$ python3 -q
>>> import numpy as np
>>> np.set_printoptions(precision=1, suppress=True, linewidth=120)
>>> rng = np.random.default_rng(3599)
>>> idx = rng.integers(0, 3, 10)
>>> K = (idx[:, None] == idx) * 3 + np.eye(10)
>>> K
array([[4., 0., 0., 0., 3., 3., 0., 3., 0., 0.],
       [0., 4., 0., 3., 0., 0., 3., 0., 0., 3.],
       [0., 0., 4., 0., 0., 0., 0., 0., 3., 0.],
       [0., 3., 0., 4., 0., 0., 3., 0., 0., 3.],
       [3., 0., 0., 0., 4., 3., 0., 3., 0., 0.],
       [3., 0., 0., 0., 3., 4., 0., 3., 0., 0.],
       [0., 3., 0., 3., 0., 0., 4., 0., 0., 3.],
       [3., 0., 0., 0., 3., 3., 0., 4., 0., 0.],
       [0., 0., 3., 0., 0., 0., 0., 0., 4., 0.],
       [0., 3., 0., 3., 0., 0., 3., 0., 0., 4.]])
>>> K @ K
array([[43.,  0.,  0.,  0., 42., 42.,  0., 42.,  0.,  0.],
       [ 0., 43.,  0., 42.,  0.,  0., 42.,  0.,  0., 42.],
       [ 0.,  0., 25.,  0.,  0.,  0.,  0.,  0., 24.,  0.],
       [ 0., 42.,  0., 43.,  0.,  0., 42.,  0.,  0., 42.],
       [42.,  0.,  0.,  0., 43., 42.,  0., 42.,  0.,  0.],
       [42.,  0.,  0.,  0., 42., 43.,  0., 42.,  0.,  0.],
       [ 0., 42.,  0., 42.,  0.,  0., 43.,  0.,  0., 42.],
       [42.,  0.,  0.,  0., 42., 42.,  0., 43.,  0.,  0.],
       [ 0.,  0., 24.,  0.,  0.,  0.,  0.,  0., 25.,  0.],
       [ 0., 42.,  0., 42.,  0.,  0., 42.,  0.,  0., 43.]])
>>> (np.linalg.matrix_power((K != 0) + (K.T != 0) + np.eye(10), 10) > 0).astype(int)
array([[1, 0, 0, 0, 1, 1, 0, 1, 0, 0],
       [0, 1, 0, 1, 0, 0, 1, 0, 0, 1],
       [0, 0, 1, 0, 0, 0, 0, 0, 1, 0],
       [0, 1, 0, 1, 0, 0, 1, 0, 0, 1],
       [1, 0, 0, 0, 1, 1, 0, 1, 0, 0],
       [1, 0, 0, 0, 1, 1, 0, 1, 0, 0],
       [0, 1, 0, 1, 0, 0, 1, 0, 0, 1],
       [1, 0, 0, 0, 1, 1, 0, 1, 0, 0],
       [0, 0, 1, 0, 0, 0, 0, 0, 1, 0],
       [0, 1, 0, 1, 0, 0, 1, 0, 0, 1]])
>>> np.round(np.linalg.det(K), 1)
np.float64(1183.0)
>>> E = np.loadtxt("mat.csv", delimiter=",")
>>> E
array([[13., 11., 10., 14., 12., 10., 25.,  9., 22., 20.,  9.],
       [11., 17., 10.,  8., 14., 20., 25., 13., 24., 20., 13.],
       [10., 10., 12., 10., 20., 20., 20., 12., 20., 18., 10.],
       [14.,  8., 10., 17., 11.,  5., 25.,  7., 21., 20.,  7.],
       [12., 14., 20., 11., 38., 40., 25., 21., 28., 25., 16.],
       [10., 20., 20.,  5., 40., 50., 25., 25., 30., 25., 20.],
       [25., 25., 20., 25., 25., 25., 50., 20., 45., 40., 20.],
       [ 9., 13., 12.,  7., 21., 25., 20., 14., 21., 18., 12.],
       [22., 24., 20., 21., 28., 30., 45., 21., 42., 37., 20.],
       [20., 20., 18., 20., 25., 25., 40., 18., 37., 33., 17.],
       [ 9., 13., 10.,  7., 16., 20., 20., 12., 20., 17., 11.]])
>>> blk = np.stack([E, 2 * E, E[::-1]])
>>> np.linalg.matrix_rank(blk)
array([3, 3, 3])
>>> print(blk.sum(axis=0))
[[ 48.  46.  40.  49.  52.  50.  95.  39.  86.  77.  38.]
 [ 53.  71.  48.  44.  67.  85. 115.  57. 109.  93.  56.]
 [ 52.  54.  56.  51.  88.  90. 105.  57. 102.  91.  50.]
 [ 51.  37.  42.  58.  54.  40.  95.  35.  84.  78.  33.]
 [ 61.  67.  80.  58. 139. 145. 125.  83. 129. 115.  68.]
 [ 40.  80.  80.  20. 160. 200. 100. 100. 120. 100.  80.]
 [ 87.  89.  80.  86. 113. 115. 175.  81. 163. 145.  76.]
 [ 41.  47.  46.  38.  74.  80.  85.  49.  84.  74.  43.]
 [ 76.  82.  72.  73. 104. 110. 155.  75. 146. 129.  70.]
 [ 71.  77.  64.  68.  89.  95. 145.  67. 135. 119.  64.]
 [ 40.  50.  40.  35.  60.  70.  85.  45.  82.  71.  42.]]
